$ python3 -q
>>> import numpy as np
>>> from numpy import linalg as LA
>>> np.set_printoptions(precision=2, suppress=True, linewidth=160)
>>> W0 = np.load("dump.npy")
>>> W0
array([[ 1,  0,  0,  0,  0],
       [-2,  1,  0,  0,  0],
       [ 2, -1,  1,  0,  0],
       [ 1, -2, -2,  1,  0],
       [-2,  0,  1,  0,  1]])
>>> # triangular: eigenvalues sit on the diagonal
>>> evals, evecs = LA.eig(W0)
>>> np.prod(evals)
np.float64(1.0)
>>> W0 @ evecs[:, 0] - evals[0] * evecs[:, 0]
array([0., 0., 0., 0., 0.])
>>> mat = np.array([[1, 1, 0, 0], [2, 0, 0, 1], [2, 2, 1, 0], [11, 1, 0, 5]])
>>> U, s, vt = LA.svd(mat)
>>> evecs = vt[:(s > 1e-8).sum()]
>>> rng = np.random.default_rng(68)
>>> vec = mat[0] + 5 * mat[2] + rng.integers(2) * np.eye(4)[1]
>>> vec
array([11., 11.,  5.,  0.])
>>> LA.matrix_rank(np.vstack([mat, vec]))
np.int64(3)
>>> np.round(LA.norm(vec - evecs.T @ evecs @ vec), 2)
np.float64(0.0)
>>> np.allclose(evecs.T @ evecs @ vec, vec)
True
>>> np.round(evecs.T @ evecs, 2) + 0
array([[ 0.83,  0.17,  0.  ,  0.33],
       [ 0.17,  0.83,  0.  , -0.33],
       [ 0.  ,  0.  ,  1.  ,  0.  ],
       [ 0.33, -0.33,  0.  ,  0.33]])
>>> B = mat / np.sqrt((mat ** 2).mean(axis=1, keepdims=True))
>>> LA.norm(B, axis=1)
array([2., 2., 2., 2.])
>>> B[0]
array([1.41, 1.41, 0.  , 0.  ])
>>> LA.matrix_rank(B) == LA.matrix_rank(mat)
np.True_
>>> proj = np.triu(np.array([[5, 1, 2, 3], [-1, -5, -3, 3], [0, 2, 3, 2], [2, -3, 4, -5]]), 1) + np.eye(4)
>>> B = proj @ mat @ LA.inv(proj)
>>> np.round(LA.det(B), 2)
np.float64(0.0)
>>> np.trace(B), np.trace(mat)
(np.float64(7.0), np.int64(7))
>>> F = np.load("w.npy")
>>> F
array([[4., 0., 0., 3.],
       [0., 4., 3., 0.],
       [0., 3., 4., 0.],
       [3., 0., 0., 4.]])
>>> O, evecs = LA.qr(F[:, :2])[0], LA.qr(F[:, 2:])[0]
>>> s = LA.svd(O.T @ evecs, compute_uv=False)
>>> np.degrees(np.arccos(s.clip(0, 1)))
array([16.26, 16.26])
>>> np.round(LA.norm(O @ O.T - evecs @ evecs.T, 2), 2)
np.float64(0.28)
>>> s
array([0.96, 0.96])
